$ python3 -q
>>> import numpy as np
>>> np.set_printoptions(precision=2, suppress=True, linewidth=160, sign=" ")
>>> rnd = lambda a: np.round(a, 2) + 0
>>> E = np.array([[2, 0, 2, 2], [0, 0, 0, 0], [1, 0, 1, 1]])
>>> rnd(np.linalg.norm(E, 2))
np.float64(3.87)
>>> E[2] @ E[1]
np.int64(0)
>>> rnd(np.linalg.norm(E, "nuc"))
np.float64(3.87)
>>> w1 = np.array([[1, -1, 2], [3, 0, 2], [1, -1, 0], [-3, 1, 2]])
>>> beta = np.array([3, 3, 3])
>>> act = np.maximum(E @ w1 + beta, 0)
>>> (act > 0).mean(axis=0)
array([ 1.,  1.,  1.])
>>> act
array([[  1,   1,  11],
       [  3,   3,   3],
       [  2,   2,   7]])
>>> cent = np.array([[0, 2, 3], [-3, 2, 3], [-1, 1, 3]])
>>> (act @ cent).round(6).argmax(axis=1)
array([ 2,  2,  2])
>>> rnd(np.trace(np.linalg.pinv(E) @ E))
np.float64(1.0)
>>> np.allclose(E[:-1].T @ np.linalg.lstsq(E[:-1].T, E[-1])[0], E[-1])
True
>>> np.abs(np.diag(np.linalg.qr(E)[1])) > 1e-9
array([ True, False, False])
>>> Uu, sig, VT = np.linalg.svd(E)
>>> vecs = VT[:(sig > 1e-8).sum()]
>>> rng = np.random.default_rng(8673)
>>> vec = E[2] + 3 * E[0] + rng.integers(2) * np.eye(4)[3]
>>> vec
array([ 7.,  0.,  7.,  7.])
>>> np.linalg.matrix_rank(np.vstack([E, vec]))
np.int64(1)
>>> vec = np.array([0, 1, 2, 1])
>>> a = np.maximum(E @ vec, 0)
>>> E * (a > 1e-9)[:, None]
array([[ 2,  0,  2,  2],
       [ 0,  0,  0,  0],
       [ 1,  0,  1,  1]])
>>> np.maximum(E @ (3 * vec), 0)
array([ 18,   0,   9])
>>> np.flatnonzero(a > 1e-9)
array([ 0,  2])
>>> feats = np.load("out10.npy")
>>> rnd(feats)
array([[ 1.  ,  0.  ,  0.  ,  0.  ],
       [ 0.33,  0.33,  0.33,  0.  ],
       [ 0.  ,  0.5 ,  0.5 ,  0.  ],
       [ 0.  ,  0.  ,  0.  ,  1.  ]])
>>> rk = np.linalg.matrix_rank(feats)
>>> rk
np.int64(3)
>>> ns = np.linalg.svd(feats)[2][rk:].T
>>> ns.shape
(4, 1)
>>> np.abs(np.diag(np.linalg.qr(feats)[1])) > 1e-9
array([ True,  True, False,  True])
>>> rnd(np.trace(np.linalg.pinv(feats) @ feats))
np.float64(3.0)
>>> np.linalg.lstsq(feats[:-1].T, feats[-1])[2]
np.int32(2)
>>> np.allclose(feats[:-1].T @ np.linalg.lstsq(feats[:-1].T, feats[-1])[0], feats[-1])
False
>>> M2 = np.array([[7, 5, 1], [0, 0, 4], [2, 9, 8], [6, 9, 0]])
>>> rnd(np.einsum("ij,ij->i", feats, feats))
array([ 1.  ,  0.33,  0.5 ,  1.  ])
>>> rnd(np.einsum("ik,kj->ji", feats, M2))
array([[ 7.  ,  3.  ,  1.  ,  6.  ],
       [ 5.  ,  4.67,  4.5 ,  9.  ],
       [ 1.  ,  4.33,  6.  ,  0.  ]])
>>> A = np.load("data.npy")
>>> A
array([[ 18,   3, -17, -16],
       [  3,  17,  18,   5],
       [-17,  18,  45,  23],
       [-16,   5,  23,  19]])
>>> M2 = np.array([[-2, 1, -1], [1, 0, -2], [1, -1, 0], [2, -2, 1]])
>>> np.vstack([A, M2.T]).shape
(7, 4)
>>> M2.T @ A.T
array([[ -82,   39,  143,   98],
       [  67,  -25, -108,  -77],
       [ -40,  -32,    4,   25]])
>>> np.einsum("ij,ij->i", A, A)
array([  878,   647,  3167,  1171])
>>> np.linalg.matrix_rank(np.vstack([A, M2.T]))
np.int64(4)
>>> np.einsum("ik,kj->ji", A, M2)
array([[ -82,   39,  143,   98],
       [  67,  -25, -108,  -77],
       [ -40,  -32,    4,   25]])
>>> blk = np.stack([E, 2 * E, E[::-1]])
>>> np.einsum("bij,cij->bc", blk, blk)
array([[ 15,  30,  12],
       [ 30,  60,  24],
       [ 12,  24,  15]])
>>> blk.shape
(3, 3, 4)
>>> Uu, sig, VT = np.linalg.svd(A)
>>> np.argmax(sig[:-1] / (sig[1:] + 1e-6)) + 1
np.int64(3)
>>> rnd(sig)
array([ 72.92,  23.17,   2.91,   0.  ])
>>> M2 = Uu[:, :3] @ np.diag(sig[:3]) @ VT[:3]
>>> rnd(np.abs(A - M2).max())
np.float64(0.0)
>>> np.linalg.matrix_rank(A, rtol=0.05)
np.int64(2)
>>> rnd(M2)
array([[ 18.,   3., -17., -16.],
       [  3.,  17.,  18.,   5.],
       [-17.,  18.,  45.,  23.],
       [-16.,   5.,  23.,  19.]])
>>> rnd(np.linalg.norm(A - M2) / np.linalg.norm(A))
np.float64(0.0)
>>> np.linalg.matrix_rank(M2)
np.int64(3)
>>> rnd(np.linalg.det(2 * A)), rnd(np.linalg.det(A))
(np.float64(0.0), np.float64(0.0))
>>> rnd(np.linalg.det(A.T))
np.float64(0.0)
>>> np.einsum("ij,ji->", A, A)
np.int64(5863)
>>> np.einsum("ii->", A)
np.int64(99)
>>> rnd(np.poly(A))
array([    1.,   -99.,  1969., -4915.,     0.])
>>> W0 = np.array([[0, -1, -1, 3], [1, 0, 1, 1], [1, -1, 0, -2], [-3, -1, 2, 0]])
>>> Q = W0.astype(float).copy()
>>> for j in range(4):
...     Q[:, j] -= Q[:, :j] @ (Q[:, :j].T @ Q[:, j])
...     Q[:, j] /= np.linalg.norm(Q[:, j])
... 
>>> rnd(Q.T @ Q)
array([[ 1.,  0.,  0.,  0.],
       [ 0.,  1.,  0.,  0.],
       [ 0.,  0.,  1.,  0.],
       [ 0.,  0.,  0.,  1.]])
>>> rnd(Q.T @ W0)
array([[ 3.32,  0.6 , -1.51, -0.3 ],
       [ 0.  ,  1.62, -0.06, -0.5 ],
       [ 0.  ,  0.  ,  1.93, -1.29],
       [ 0.  ,  0.  ,  0.  ,  3.46]])
>>> Q, r_ = np.linalg.qr(W0)
>>> np.trace(Q @ Q.T)
np.float64(4.0)
>>> rnd(np.abs(np.diag(r_)))
array([ 3.32,  1.62,  1.93,  3.46])
>>> vec = np.array([-2, -2, 0, 1])
>>> rnd(np.linalg.svd(W0, compute_uv=False))
array([ 3.81,  3.81,  1.57,  1.57])
>>> vec @ W0 @ vec
np.int64(0)
>>> Q = np.linalg.solve(np.eye(4) - W0, np.eye(4) + W0)
>>> rnd(np.linalg.det(Q))
np.float64(1.0)
>>> arr = np.load("block12.npy")
>>> arr
array([[-2, -2,  0,  0],
       [ 0, -1,  0,  0],
       [ 0,  0, -2, -2],
       [ 0,  0,  0, -1]])
>>> Q, r_ = np.linalg.qr(arr)
>>> Q @ r_
array([[-2., -2.,  0.,  0.],
       [ 0., -1.,  0.,  0.],
       [ 0.,  0., -2., -2.],
       [ 0.,  0.,  0., -1.]])
>>> np.allclose(r_.T @ r_, arr.T @ arr)
True
>>> Q.shape, r_.shape
((4, 4), (4, 4))
>>> Uu, sig, VT = np.linalg.svd(arr, full_matrices=False)
>>> rnd(sig / sig[0])
array([ 1.  ,  1.  ,  0.23,  0.23])
>>> (sig > 1e-8).sum()
np.int64(4)
>>> Uu.shape, sig.shape, VT.shape
((4, 4), (4,), (4, 4))
>>> rnd(VT @ VT.T)
array([[ 1.,  0.,  0.,  0.],
       [ 0.,  1.,  0.,  0.],
       [ 0.,  0.,  1.,  0.],
       [ 0.,  0.,  0.,  1.]])
>>> rnd(sig)
array([ 2.92,  2.92,  0.68,  0.68])
>>> rnd(Uu.T @ Uu)
array([[ 1.,  0.,  0.,  0.],
       [ 0.,  1.,  0.,  0.],
       [ 0.,  0.,  1.,  0.],
       [ 0.,  0.,  0.,  1.]])
>>> np.allclose(Uu * sig @ VT, arr)
True
>>> f = np.array([-5, 5, 0, 3])
>>> M2 = arr + np.outer(f, np.eye(4)[2])
>>> np.linalg.matrix_rank(M2 - arr)
np.int64(1)
>>> np.linalg.matrix_rank(np.linalg.inv(M2) - np.linalg.inv(arr), tol=1e-8)
np.int64(1)
>>> arr @ arr
array([[ 4,  6,  0,  0],
       [ 0,  1,  0,  0],
       [ 0,  0,  4,  6],
       [ 0,  0,  0,  1]])
>>> np.flatnonzero(np.linalg.matrix_power((arr != 0) + (arr.T != 0) + np.eye(4), 4)[3])
array([ 2,  3])
>>> cent = 20 * np.array([[-0.6, 0.4, -0.4], [-1.7, 0.4, -1.0], [0.7, -0.4, 0.3]])
>>> z = rng.integers(0, 3, 23)
>>> X = cent[z] + rng.normal(size=(23, 3))
>>> rnd(X)
array([[-34.49,   8.2 , -19.47],
       [-13.19,   7.66,  -7.06],
       [-35.86,   9.3 , -20.7 ],
       [-33.47,   9.17, -19.02],
       [-35.01,   7.65, -20.5 ],
       [-11.63,   7.26,  -8.55],
       [ 14.79,  -7.84,   6.1 ],
       [-11.24,   7.41,  -8.37],
       [-12.41,   7.43,  -9.6 ],
       [ 16.1 ,  -6.59,   6.15],
       [-12.53,   9.22,  -9.26],
       [ 13.64,  -7.87,   5.57],
       [-12.91,   8.12,  -8.98],
       [-35.05,   7.88, -20.12],
       [-11.96,   8.43,  -8.11],
       [ 14.38,  -8.21,   5.65],
       [-10.07,   6.55,  -9.38],
       [-34.99,   7.4 , -20.64],
       [ 13.21,  -8.51,   4.4 ],
       [ 14.62,  -7.9 ,   5.01],
       [ 13.63,  -9.2 ,   6.27],
       [ 12.44,  -6.15,   6.51],
       [ 14.18,  -8.01,   4.91]])
>>> cen = X - X.mean(axis=0)
>>> Uu, sig, VT = np.linalg.svd(cen, full_matrices=False)
>>> np.abs(Uu[:, 0]).argmax()
np.int64(2)
>>> rnd(VT[0] * np.sign(VT[0, np.abs(VT[0]).argmax()]))
array([ 0.84, -0.31,  0.44])
>>> np.abs(VT[0]).argmax()
np.int64(0)
>>> rnd(sig)
array([ 111.63,   15.36,    3.57])
>>> np.searchsorted(np.cumsum(sig ** 2) / (sig ** 2).sum(), 0.9) + 1
np.int64(1)
>>> rnd(cen.mean(axis=0))
array([ 0.,  0.,  0.])
>>> rnd(np.linalg.det(2 * feats)), rnd(np.linalg.det(feats))
(np.float64(0.0), np.float64(0.0))
>>> rnd(np.kron(np.eye(2, dtype=int), feats))
array([[ 1.  ,  0.  ,  0.  ,  0.  ,  0.  ,  0.  ,  0.  ,  0.  ],
       [ 0.33,  0.33,  0.33,  0.  ,  0.  ,  0.  ,  0.  ,  0.  ],
       [ 0.  ,  0.5 ,  0.5 ,  0.  ,  0.  ,  0.  ,  0.  ,  0.  ],
       [ 0.  ,  0.  ,  0.  ,  1.  ,  0.  ,  0.  ,  0.  ,  0.  ],
       [ 0.  ,  0.  ,  0.  ,  0.  ,  1.  ,  0.  ,  0.  ,  0.  ],
       [ 0.  ,  0.  ,  0.  ,  0.  ,  0.33,  0.33,  0.33,  0.  ],
       [ 0.  ,  0.  ,  0.  ,  0.  ,  0.  ,  0.5 ,  0.5 ,  0.  ],
       [ 0.  ,  0.  ,  0.  ,  0.  ,  0.  ,  0.  ,  0.  ,  1.  ]])
>>> rnd(np.linalg.eigvals(feats))
array([ 0.83,  0.  ,  1.  ,  1.  ])
>>> rnd(np.einsum("ij,ji->", feats, feats))
np.float64(2.69)
